% python3 -q
>>> import numpy as np
>>> import numpy.linalg as la
>>> np.set_printoptions(precision=3, suppress=True, linewidth=160, floatmode="fixed")
>>> E = np.load("test0.npy")
>>> E
array([[ 8.000,  9.000,  6.000,  0.000,  0.000],
       [ 9.000,  8.000,  6.000,  0.000,  0.000],
       [ 6.000,  6.000,  3.000,  0.000,  0.000],
       [ 0.000,  0.000,  0.000, -1.000,  0.000],
       [ 0.000,  0.000,  0.000,  0.000, -1.000]])
>>> np.sort(np.abs(la.eigvals(E)))
array([ 1.000,  1.000,  1.000,  1.000, 21.000])
>>> np.allclose(E @ E.T, E.T @ E)
True
>>> np.trace(E)
np.float64(17.0)
>>> rng = np.random.default_rng(263)
>>> J = (rng.random((3, 3)) < 0.3) + np.eye(3)
>>> J /= J.sum(axis=1, keepdims=True)
>>> J
array([[0.333, 0.333, 0.333],
       [0.000, 0.500, 0.500],
       [0.000, 0.000, 1.000]])
>>> np.round(np.einsum("ii->", J), 3)
np.float64(1.833)
>>> np.round(la.det(J[::-1]), 3)
np.float64(-0.167)
>>> other = np.array([[0, -1], [-1, 1], [3, -1]])
>>> J @ other
array([[ 0.667, -0.333],
       [ 1.000,  0.000],
       [ 3.000, -1.000]])
>>> la.matrix_rank(J @ other)
np.int64(2)
>>> np.einsum("ij,ij->i", J, J)
array([0.333, 0.500, 1.000])
>>> np.vstack([J, other.T]).shape
(5, 3)
>>> la.matrix_rank(np.vstack([J, other.T]))
np.int64(3)
>>> la.matrix_power(J, 2)
array([[0.111, 0.278, 0.611],
       [0.000, 0.250, 0.750],
       [0.000, 0.000, 1.000]])
>>> np.sort(np.abs(la.eigvals(J)))[::-1]
array([1.000, 0.500, 0.333])
>>> J.sum(axis=1)
array([1.000, 1.000, 1.000])
>>> np.round(la.matrix_power(J, 100), 3) + 0
array([[0.000, 0.000, 1.000],
       [0.000, 0.000, 1.000],
       [0.000, 0.000, 1.000]])
>>> J @ np.ones(3)
array([1.000, 1.000, 1.000])
>>> p = np.eye(3)[2]
>>> for _ in range(7):
...     p = p @ J
...     print(p.round(3))
... 
[0.000 0.000 1.000]
[0.000 0.000 1.000]
[0.000 0.000 1.000]
[0.000 0.000 1.000]
[0.000 0.000 1.000]
[0.000 0.000 1.000]
[0.000 0.000 1.000]
>>> W = np.array([[0, 1, -2], [2, 2, 1], [1, 2, 1]])
>>> beta = np.array([4, 0, 1])
>>> hid = np.maximum(J @ W + beta, 0)
>>> hid
array([[5.000, 1.667, 1.000],
       [5.500, 2.000, 2.000],
       [5.000, 2.000, 2.000]])
>>> (hid > 0).mean(axis=0)
array([1.000, 1.000, 1.000])
>>> (hid > 0).astype(int)
array([[1, 1, 1],
       [1, 1, 1],
       [1, 1, 1]])
>>> cent = np.array([[5, 0], [3, 8], [6, 8]])
>>> (hid @ cent).round(6).argmax(axis=1)
array([0, 0, 0])
>>> hid @ cent
array([[36.000, 21.333],
       [45.500, 32.000],
       [43.000, 32.000]])
>>> O = J.astype(float).copy()
>>> for j in range(3):
...     O[:, j] -= O[:, :j] @ (O[:, :j].T @ O[:, j])
...     O[:, j] /= la.norm(O[:, j])
... 
>>> O.T @ O
array([[1.000, 0.000, 0.000],
       [0.000, 1.000, 0.000],
       [0.000, 0.000, 1.000]])
>>> K = np.array([[-2, -2, -2, -2, -2, -2],
...     [-2, -4, -4, -4, -4, -4],
...     [-2, -4, -6, -6, -6, -6],
...     [-2, -4, -6, -8, -8, -8],
...     [-2, -4, -6, -8, -10, -10],
...     [-2, -4, -6, -8, -10, -12]])
>>> def softmax(z):
...     e = np.exp(z - z.max(axis=-1, keepdims=True))
...     return e / e.sum(axis=-1, keepdims=True)
... 
>>> softmax(K[0])
array([0.167, 0.167, 0.167, 0.167, 0.167, 0.167])
>>> softmax(10 * K[0])
array([0.167, 0.167, 0.167, 0.167, 0.167, 0.167])
>>> att = K @ K.T / np.sqrt(6)
>>> softmax(att).round(6).argmax(axis=1)
array([5, 5, 5, 5, 5, 5])
>>> round(float(la.det(K)), 3)
64.0
>>> round(float(np.abs(la.eigvals(K)).max()), 3)
34.414
>>> K.inv()
Traceback (most recent call last):
  File "<python-input-47>", line 1, in <module>
    K.inv()
    ^^^^^
AttributeError: 'numpy.ndarray' object has no attribute 'inv'
>>> la.determinant(K)
Traceback (most recent call last):
  File "<python-input-48>", line 1, in <module>
    la.determinant(K)
    ^^^^^^^^^^^^^^
AttributeError: module 'numpy.linalg' has no attribute 'determinant'
>>> r0 = np.array([2, -1, 3, -1, 2, 2])
>>> other = K + np.outer(r0, np.eye(6)[5])
>>> la.matrix_rank(la.inv(other) - la.inv(K), tol=1e-8)
np.int64(1)
>>> la.matrix_rank(other - K)
np.int64(1)
>>> other = np.array([[5, 1], [2, 3], [5, 1], [2, 9], [1, 6], [7, 3]])
>>> la.matrix_rank(K @ other)
np.int64(2)
>>> np.vstack([K, other.T]).shape
(8, 6)
>>> la.matrix_rank(np.vstack([K, other.T]))
np.int64(6)
>>> K @ other
array([[ -44,  -46],
       [ -78,  -90],
       [-108, -128],
       [-128, -164],
       [-144, -182],
       [-158, -188]])
>>> O, r_ = la.qr(K)
>>> np.round(abs(r_[0, 0]), 3), round(la.norm(K[:, 0]), 3)
(np.float64(4.899), np.float64(4.899))
>>> np.round(O.T @ O, 3) + 0
array([[1.000, 0.000, 0.000, 0.000, 0.000, 0.000],
       [0.000, 1.000, 0.000, 0.000, 0.000, 0.000],
       [0.000, 0.000, 1.000, 0.000, 0.000, 0.000],
       [0.000, 0.000, 0.000, 1.000, 0.000, 0.000],
       [0.000, 0.000, 0.000, 0.000, 1.000, 0.000],
       [0.000, 0.000, 0.000, 0.000, 0.000, 1.000]])
>>> np.allclose(r_.T @ r_, K.T @ K)
True
>>> np.abs(np.diag(r_))
array([4.899, 1.826, 1.789, 1.732, 1.633, 1.414])
>>> r0 = np.array([5, 7, 2, 1, 1, 1, 6])
>>> W0 = r0[np.abs(np.subtract.outer(np.arange(7), np.arange(7)))]
>>> W0
array([[5, 7, 2, 1, 1, 1, 6],
       [7, 5, 7, 2, 1, 1, 1],
       [2, 7, 5, 7, 2, 1, 1],
       [1, 2, 7, 5, 7, 2, 1],
       [1, 1, 2, 7, 5, 7, 2],
       [1, 1, 1, 2, 7, 5, 7],
       [6, 1, 1, 1, 2, 7, 5]])
>>> z = rng.permutation(7)
>>> other = W0[:, z] * rng.choice([-1, 1], 7)
>>> other
array([[ 1,  7,  2,  5,  6,  1, -1],
       [ 1,  5,  7,  7,  1,  2, -1],
       [ 2,  7,  5,  2,  1,  7, -1],
       [ 7,  2,  7,  1,  1,  5, -2],
       [ 5,  1,  2,  1,  2,  7, -7],
       [ 7,  1,  1,  1,  7,  2, -5],
       [ 2,  1,  1,  6,  5,  1, -7]])
>>> left, _, Vt = la.svd(W0.T @ other)
>>> np.round(la.lstsq(W0, other)[0], 3) + 0
array([[ 0.000,  0.000,  0.000,  1.000,  0.000,  0.000,  0.000],
       [ 0.000,  1.000,  0.000,  0.000,  0.000,  0.000,  0.000],
       [ 0.000,  0.000,  1.000,  0.000,  0.000,  0.000,  0.000],
       [ 0.000,  0.000,  0.000,  0.000,  0.000,  1.000,  0.000],
       [ 1.000,  0.000,  0.000,  0.000,  0.000,  0.000,  0.000],
       [ 0.000,  0.000,  0.000,  0.000,  0.000,  0.000, -1.000],
       [ 0.000,  0.000,  0.000,  0.000,  1.000,  0.000,  0.000]])
>>> A = np.array([[-1, 1, 1, 0, 0],
...     [0, -1, 1, 1, 0],
...     [0, 0, -1, 1, 1],
...     [1, 0, 0, -1, 1],
...     [1, 1, 0, 0, -1]])
>>> hat = np.triu(np.array([[2, 1, 2, 2, 0],
...     [0, 1, 1, 2, 2],
...     [-2, 0, 2, -2, -1],
...     [2, 1, -1, 1, 2],
...     [2, 0, -1, -1, 0]]), 1) + np.eye(5)
>>> other = hat @ A @ la.inv(hat)
>>> np.trace(other), np.trace(A)
(np.float64(-5.0), np.int64(-5))
>>> np.round(la.det(other), 3)
np.float64(11.0)
>>> np.poly(other)
array([  1.000,   5.000,  10.000,   5.000, -10.000, -11.000])
>>> la.matrix_rank(other)
np.int64(5)
>>> other
array([[  1.000,  -1.000,  -1.000,  -1.000,   7.000],
       [  4.000,  -3.000,  -5.000, -12.000,  26.000],
       [ -3.000,   2.000,   3.000,  11.000, -23.000],
       [  3.000,  -1.000,  -5.000, -15.000,  26.000],
       [  1.000,   0.000,  -2.000,  -6.000,   9.000]])
>>> x0 = np.array([2, -6, 5, -8, 5])
>>> y = A @ x0
>>> beta, lr = np.zeros(5), 1 / la.norm(A, 2) ** 2
>>> for i in range(150):
...     beta -= lr * A.T @ (A @ beta - y)
...     if i % 50 == 0: print(i, round(la.norm(A @ beta - y), 3))
... 
0 8.971
50 0.0
100 0.0
>>> round(la.cond(A), 3)
np.float64(2.149)
>>> O = A.astype(float).copy()
>>> for j in range(5):
...     O[:, j] -= O[:, :j] @ (O[:, :j].T @ O[:, j])
...     O[:, j] /= la.norm(O[:, j])
... 
>>> np.round(O.T @ A, 3) + 0
array([[ 1.732,  0.000, -0.577, -0.577,  0.000],
       [ 0.000,  1.732,  0.000, -0.577, -0.577],
       [ 0.000,  0.000,  1.633, -0.204, -0.612],
       [ 0.000,  0.000,  0.000,  1.514, -0.303],
       [ 0.000,  0.000,  0.000,  0.000,  1.483]])
>>> np.einsum("ij,ji->", A, A)
np.int64(5)
>>> la.eigvals(A)
array([ 1.000+0.000j, -1.500+1.539j, -1.500-1.539j, -1.500+0.363j, -1.500-0.363j])
>>> np.kron(np.eye(2, dtype=int), A)
array([[-1,  1,  1,  0,  0,  0,  0,  0,  0,  0],
       [ 0, -1,  1,  1,  0,  0,  0,  0,  0,  0],
       [ 0,  0, -1,  1,  1,  0,  0,  0,  0,  0],
       [ 1,  0,  0, -1,  1,  0,  0,  0,  0,  0],
       [ 1,  1,  0,  0, -1,  0,  0,  0,  0,  0],
       [ 0,  0,  0,  0,  0, -1,  1,  1,  0,  0],
       [ 0,  0,  0,  0,  0,  0, -1,  1,  1,  0],
       [ 0,  0,  0,  0,  0,  0,  0, -1,  1,  1],
       [ 0,  0,  0,  0,  0,  1,  0,  0, -1,  1],
       [ 0,  0,  0,  0,  0,  1,  1,  0,  0, -1]])
>>> np.sort(np.abs(np.fft.fft(A[0]))), np.sort(la.svd(A, compute_uv=False))
(array([1.000, 1.543, 1.543, 2.149, 2.149]), array([1.000, 1.543, 1.543, 2.149, 2.149]))
>>> A @ (-1.0) ** np.arange(5)
array([-1.000,  1.000, -1.000,  3.000, -1.000])
>>> (A @ A)[0]
array([ 1, -2, -1,  2,  1])
>>> data = np.load("mat.npy")
>>> data
array([[ 3,  4,  5,  6,  7,  8,  9, 10],
       [11, 12, 13, 14, 15, 16, 17, 18],
       [19, 20, 21, 22, 23, 24, 25, 26],
       [27, 28, 29, 30, 31, 32, 33, 34],
       [35, 36, 37, 38, 39, 40, 41, 42],
       [43, 44, 45, 46, 47, 48, 49, 50],
       [51, 52, 53, 54, 55, 56, 57, 58],
       [59, 60, 61, 62, 63, 64, 65, 66]])
>>> r0, r1 = data[2], data[4]
>>> r0 @ r0
np.int64(4092)
>>> p = (r0 @ r1) / (r0 @ r0) * r0
>>> np.outer(r0, r1)
array([[ 665,  684,  703,  722,  741,  760,  779,  798],
       [ 700,  720,  740,  760,  780,  800,  820,  840],
       [ 735,  756,  777,  798,  819,  840,  861,  882],
       [ 770,  792,  814,  836,  858,  880,  902,  924],
       [ 805,  828,  851,  874,  897,  920,  943,  966],
       [ 840,  864,  888,  912,  936,  960,  984, 1008],
       [ 875,  900,  925,  950,  975, 1000, 1025, 1050],
       [ 910,  936,  962,  988, 1014, 1040, 1066, 1092]])
>>> la.matrix_rank(np.outer(r0, r1))
np.int64(1)
>>> x0 = np.array([1, 3, 1, 0, 5, 5, 9, 5])
>>> h1 = np.maximum(data @ x0, 0)
>>> data * (h1 > 1e-9)[:, None]
array([[ 3,  4,  5,  6,  7,  8,  9, 10],
       [11, 12, 13, 14, 15, 16, 17, 18],
       [19, 20, 21, 22, 23, 24, 25, 26],
       [27, 28, 29, 30, 31, 32, 33, 34],
       [35, 36, 37, 38, 39, 40, 41, 42],
       [43, 44, 45, 46, 47, 48, 49, 50],
       [51, 52, 53, 54, 55, 56, 57, 58],
       [59, 60, 61, 62, 63, 64, 65, 66]])
>>> np.maximum(data @ x0, 0) - np.maximum(-data @ x0, 0)
array([ 226,  458,  690,  922, 1154, 1386, 1618, 1850])
>>> W = np.array([[2, 1, 1, -1, 2],
...     [-2, -1, -1, 1, 1],
...     [0, -2, 0, 2, 0],
...     [1, 2, -1, 0, 0],
...     [1, 0, -2, 0, 1],
...     [0, -1, 2, 2, -1],
...     [0, -2, 2, -1, 2],
...     [1, 0, -2, 2, -2]])
>>> beta = np.array([0, -3, -1, 2, -2])
>>> hid = np.maximum(data @ W + beta, 0)
>>> hid
array([[ 21,   0,   0,  40,   5],
       [ 45,   0,   0,  80,  29],
       [ 69,   0,   0, 120,  53],
       [ 93,   0,   0, 160,  77],
       [117,   0,   0, 200, 101],
       [141,   0,   0, 240, 125],
       [165,   0,   0, 280, 149],
       [189,   0,   0, 320, 173]])
>>> (hid > 0).astype(int)
array([[1, 0, 0, 1, 1],
       [1, 0, 0, 1, 1],
       [1, 0, 0, 1, 1],
       [1, 0, 0, 1, 1],
       [1, 0, 0, 1, 1],
       [1, 0, 0, 1, 1],
       [1, 0, 0, 1, 1],
       [1, 0, 0, 1, 1]])
>>> la.matrix_rank(hid)
np.int64(2)
>>> cent = np.array([[3, 0, -1], [-3, 1, -3], [-3, -1, 1], [1, 2, -3], [-3, 3, -1]])
>>> hid @ cent
array([[   88,    95,  -146],
       [  128,   247,  -314],
       [  168,   399,  -482],
       [  208,   551,  -650],
       [  248,   703,  -818],
       [  288,   855,  -986],
       [  328,  1007, -1154],
       [  368,  1159, -1322]])
>>> (hid @ cent).round(6).argmax(axis=1)
array([1, 1, 1, 1, 1, 1, 1, 1])
>>> la.norm(data, axis=1).argmax()
np.int64(7)
>>> np.round(la.norm(data) ** 2 / la.norm(data, 2) ** 2, 3)
np.float64(1.001)
>>> O = E.astype(float).copy()
>>> for j in range(5):
...     O[:, j] -= O[:, :j] @ (O[:, :j].T @ O[:, j])
...     O[:, j] /= la.norm(O[:, j])
... 
>>> np.round(O.T @ O, 3) + 0
array([[1.000, 0.000, 0.000, 0.000, 0.000],
       [0.000, 1.000, 0.000, 0.000, 0.000],
       [0.000, 0.000, 1.000, 0.000, 0.000],
       [0.000, 0.000, 0.000, 1.000, 0.000],
       [0.000, 0.000, 0.000, 0.000, 1.000]])
